In [1]: import numpy as np

In [2]: np.set_printoptions(precision=3, suppress=True, linewidth=100, sign=" ")

In [3]: X = np.vander(np.arange(12) - 4, 4, increasing=True)

In [4]: print(X)
[[  1  -4  16 -64]
 [  1  -3   9 -27]
 [  1  -2   4  -8]
 [  1  -1   1  -1]
 [  1   0   0   0]
 [  1   1   1   1]
 [  1   2   4   8]
 [  1   3   9  27]
 [  1   4  16  64]
 [  1   5  25 125]
 [  1   6  36 216]
 [  1   7  49 343]]

In [5]: A2 = np.c_[X[:, :3] @ np.array([[-2, 2, 3], [0, 2, 1], [-2, 1, 3]]), np.array([3, 0, 0, 1, 1, 2, 0, 1, 1, 1, 1, 0])]

In [6]: print(A2)
[[ -34   10   47    3]
 [ -20    5   27    0]
 [ -10    2   13    0]
 [  -4    1    5    1]
 [  -2    2    3    1]
 [  -4    5    7    2]
 [ -10   10   17    0]
 [ -20   17   33    1]
 [ -34   26   55    1]
 [ -52   37   83    1]
 [ -74   50  117    1]
 [-100   65  157    0]]

In [7]: print(np.linalg.matrix_rank(A2))
4

In [8]: print(np.linalg.matrix_rank(np.c_[X, A2]))
5

In [9]: left, s, vt = np.linalg.svd(X)

In [10]: print(np.argmax(s[:-1] / (s[1:] + 1e-6)) + 1)
1

In [11]: A2 = left[:, :1] @ np.diag(s[:1]) @ vt[:1]

In [12]: print(round(float(np.abs(X - A2).max()), 3))
24.868

In [13]: feats = np.loadtxt("dump.csv", delimiter=",")

In [14]: print(feats)
[[ -3.  -2.  -1.   0.   1.   2.   3.   4.   5.   6.   7.   8.   9.  10.  11.]
 [ 12.  13.  14.  15.  16.  17.  18.  19.  20.  21.  22.  23.  24.  25.  26.]
 [ 27.  28.  29.  30.  31.  32.  33.  34.  35.  36.  37.  38.  39.  40.  41.]
 [ 42.  43.  44.  45.  46.  47.  48.  49.  50.  51.  52.  53.  54.  55.  56.]
 [ 57.  58.  59.  60.  61.  62.  63.  64.  65.  66.  67.  68.  69.  70.  71.]
 [ 72.  73.  74.  75.  76.  77.  78.  79.  80.  81.  82.  83.  84.  85.  86.]
 [ 87.  88.  89.  90.  91.  92.  93.  94.  95.  96.  97.  98.  99. 100. 101.]
 [102. 103. 104. 105. 106. 107. 108. 109. 110. 111. 112. 113. 114. 115. 116.]
 [117. 118. 119. 120. 121. 122. 123. 124. 125. 126. 127. 128. 129. 130. 131.]
 [132. 133. 134. 135. 136. 137. 138. 139. 140. 141. 142. 143. 144. 145. 146.]
 [147. 148. 149. 150. 151. 152. 153. 154. 155. 156. 157. 158. 159. 160. 161.]
 [162. 163. 164. 165. 166. 167. 168. 169. 170. 171. 172. 173. 174. 175. 176.]
 [177. 178. 179. 180. 181. 182. 183. 184. 185. 186. 187. 188. 189. 190. 191.]
 [192. 193. 194. 195. 196. 197. 198. 199. 200. 201. 202. 203. 204. 205. 206.]]

In [15]: left, s, vt = np.linalg.svd(feats)

In [16]: evecs = vt[:(s > 1e-8).sum()]

In [17]: rng = np.random.default_rng(123693)

In [18]: x0 = feats[9] + -2 * feats[3] + rng.integers(2) * np.eye(15)[6]

In [19]: print(x0)
[ 48.  47.  46.  45.  44.  43.  42.  41.  40.  39.  38.  37.  36.  35.  34.]

In [20]: print(np.round(np.linalg.norm(x0 - evecs.T @ evecs @ x0), 3))
0.0

In [21]: print(np.allclose(evecs.T @ evecs @ x0, x0))
True

In [22]: x0 = np.array([2, -3, 1, -1])

In [23]: print(np.sign((X @ x0).round(6)))
[ 1  1  1  1  1 -1 -1 -1 -1 -1 -1 -1]

In [24]: print((X @ x0).argmax())
0

In [25]: print((X * x0).sum(axis=1))
[  94   47   20    7    2   -1   -8  -25  -58 -113 -196 -313]

In [26]: print(X @ np.ones(4))
[-51. -20.  -5.   0.   1.   4.  15.  40.  85. 156. 259. 400.]

In [27]: print(X @ x0)
[  94   47   20    7    2   -1   -8  -25  -58 -113 -196 -313]

In [28]: print(X @ np.eye(4)[0])
[ 1.  1.  1.  1.  1.  1.  1.  1.  1.  1.  1.  1.]

In [29]: print(np.linalg.norm(X @ x0) <= np.linalg.norm(X, 2) * np.linalg.norm(x0) + 1e-9)
True

In [30]: print(np.einsum("ij,j->i", X, x0))
[  94   47   20    7    2   -1   -8  -25  -58 -113 -196 -313]

In [31]: A2 = feats[0, 0] * feats[1:] - np.outer(feats[1:, 0], feats[0])

In [32]: print(A2)
[[    0.   -15.   -30.   -45.   -60.   -75.   -90.  -105.  -120.  -135.  -150.  -165.  -180.
   -195.  -210.]
 [    0.   -30.   -60.   -90.  -120.  -150.  -180.  -210.  -240.  -270.  -300.  -330.  -360.
   -390.  -420.]
 [    0.   -45.   -90.  -135.  -180.  -225.  -270.  -315.  -360.  -405.  -450.  -495.  -540.
   -585.  -630.]
 [    0.   -60.  -120.  -180.  -240.  -300.  -360.  -420.  -480.  -540.  -600.  -660.  -720.
   -780.  -840.]
 [    0.   -75.  -150.  -225.  -300.  -375.  -450.  -525.  -600.  -675.  -750.  -825.  -900.
   -975. -1050.]
 [    0.   -90.  -180.  -270.  -360.  -450.  -540.  -630.  -720.  -810.  -900.  -990. -1080.
  -1170. -1260.]
 [    0.  -105.  -210.  -315.  -420.  -525.  -630.  -735.  -840.  -945. -1050. -1155. -1260.
  -1365. -1470.]
 [    0.  -120.  -240.  -360.  -480.  -600.  -720.  -840.  -960. -1080. -1200. -1320. -1440.
  -1560. -1680.]
 [    0.  -135.  -270.  -405.  -540.  -675.  -810.  -945. -1080. -1215. -1350. -1485. -1620.
  -1755. -1890.]
 [    0.  -150.  -300.  -450.  -600.  -750.  -900. -1050. -1200. -1350. -1500. -1650. -1800.
  -1950. -2100.]
 [    0.  -165.  -330.  -495.  -660.  -825.  -990. -1155. -1320. -1485. -1650. -1815. -1980.
  -2145. -2310.]
 [    0.  -180.  -360.  -540.  -720.  -900. -1080. -1260. -1440. -1620. -1800. -1980. -2160.
  -2340. -2520.]
 [    0.  -195.  -390.  -585.  -780.  -975. -1170. -1365. -1560. -1755. -1950. -2145. -2340.
  -2535. -2730.]]

In [33]: print(np.flatnonzero(~A2.round(6).any(axis=1)))
[]

In [34]: print(np.linalg.matrix_rank(A2), np.linalg.matrix_rank(feats))
1 2

In [35]: r = np.linalg.matrix_rank(A2)

In [36]: print(r)
1

In [37]: ns = np.linalg.svd(A2)[2][r:].T

In [38]: print(np.linalg.matrix_rank(A2.T @ A2), np.linalg.matrix_rank(A2 @ A2.T))
1 1

In [39]: print([int(np.linalg.matrix_rank(np.delete(A2, i, axis=0))) for i in range(13)])
[1, 1, 1, 1, 1, 1, 1, 1, 1, 1, 1, 1, 1]

In [40]: print(ns.shape)
(15, 14)

In [41]: print([int(np.linalg.matrix_rank(A2[:, :j + 1])) for j in range(15)])
[0, 1, 1, 1, 1, 1, 1, 1, 1, 1, 1, 1, 1, 1, 1]

In [42]: print(np.allclose(A2 @ ns, 0))
True

In [43]: print([int(np.linalg.matrix_rank(A2[:i])) for i in range(1, len(A2) + 1)])
[1, 1, 1, 1, 1, 1, 1, 1, 1, 1, 1, 1, 1]

In [44]: A = np.array([[-3, -1, 1, 0, -2, 3, 0, 0, -2, 1, 0, -3, 1, -3, 2],
    ...:     [-1, 3, 0, 0, -2, 0, -2, 0, -3, -3, -1, 0, 0, 2, -3],
    ...:     [3, -2, 3, 0, 2, -3, 1, -2, -1, 0, -2, 1, -1, -3, 2],
    ...:     [2, 1, 0, 0, 0, 3, 1, 2, -3, -2, -1, 2, 0, -1, -2],
    ...:     [-2, 0, 2, 3, -1, 0, -1, 3, -2, 2, -2, -2, -2, 3, -1],
    ...:     [1, -2, 1, -2, 1, -2, 0, -2, -3, -3, 0, 3, -1, 3, -2],
    ...:     [3, 0, 2, 0, 2, 3, -1, 3, 1, 3, -3, 2, 1, -3, -1]])

In [45]: print(A)
[[-3 -1  1  0 -2  3  0  0 -2  1  0 -3  1 -3  2]
 [-1  3  0  0 -2  0 -2  0 -3 -3 -1  0  0  2 -3]
 [ 3 -2  3  0  2 -3  1 -2 -1  0 -2  1 -1 -3  2]
 [ 2  1  0  0  0  3  1  2 -3 -2 -1  2  0 -1 -2]
 [-2  0  2  3 -1  0 -1  3 -2  2 -2 -2 -2  3 -1]
 [ 1 -2  1 -2  1 -2  0 -2 -3 -3  0  3 -1  3 -2]
 [ 3  0  2  0  2  3 -1  3  1  3 -3  2  1 -3 -1]]

In [46]: W = np.array([[-2, 0, -2, 3, 2],
    ...:     [1, -3, 0, 3, 0],
    ...:     [3, 1, 1, 3, 0],
    ...:     [-3, -1, -3, -2, -1],
    ...:     [0, -2, 0, -1, -3],
    ...:     [1, 3, -3, 1, 2],
    ...:     [-1, 0, 1, 0, 1],
    ...:     [-1, 0, -2, 3, -3],
    ...:     [-1, 2, 0, 0, 2],
    ...:     [2, 3, 0, -3, -3],
    ...:     [0, 1, 3, -2, 0],
    ...:     [-2, 1, -2, 1, -3],
    ...:     [1, -1, -2, 0, -1],
    ...:     [1, 0, 2, 1, 3],
    ...:     [-1, 3, -3, -1, -3]])

In [47]: b = np.array([2, 2, 1, 2, 0])

In [48]: act = np.maximum(A @ W + b, 0)

In [49]: print(act)
[[ 19  20   0   0   0]
 [ 11   0  11  26  20]
 [  0   2   0   3   0]
 [  0   0   0  31   2]
 [ 13   0   2   6   0]
 [  2   0  24  14  13]
 [  3  15   0  24   0]]

In [50]: print(np.linalg.matrix_rank(act))
5

In [51]: C = np.array([[0, 3, 2], [2, 1, -2], [1, -1, 5], [-2, 1, -3], [4, -3, 5]])

In [52]: print(W @ C)
[[  0  -7 -13]
 [-12   3  -1]
 [ -3  12   0]
 [ -5  -6 -18]
 [-14   6  -8]
 [  9   4 -12]
 [  5  -7   8]
 [-20  11 -36]
 [ 12  -7   4]
 [  0  15  -8]
 [  9  -4  19]
 [-14   7 -34]
 [ -8   7 -11]
 [ 12  -7  24]
 [ -7  11 -35]]

In [53]: print((act @ C).round(6).argmax(axis=1))
[ 1  2  1  1  1  2  1]
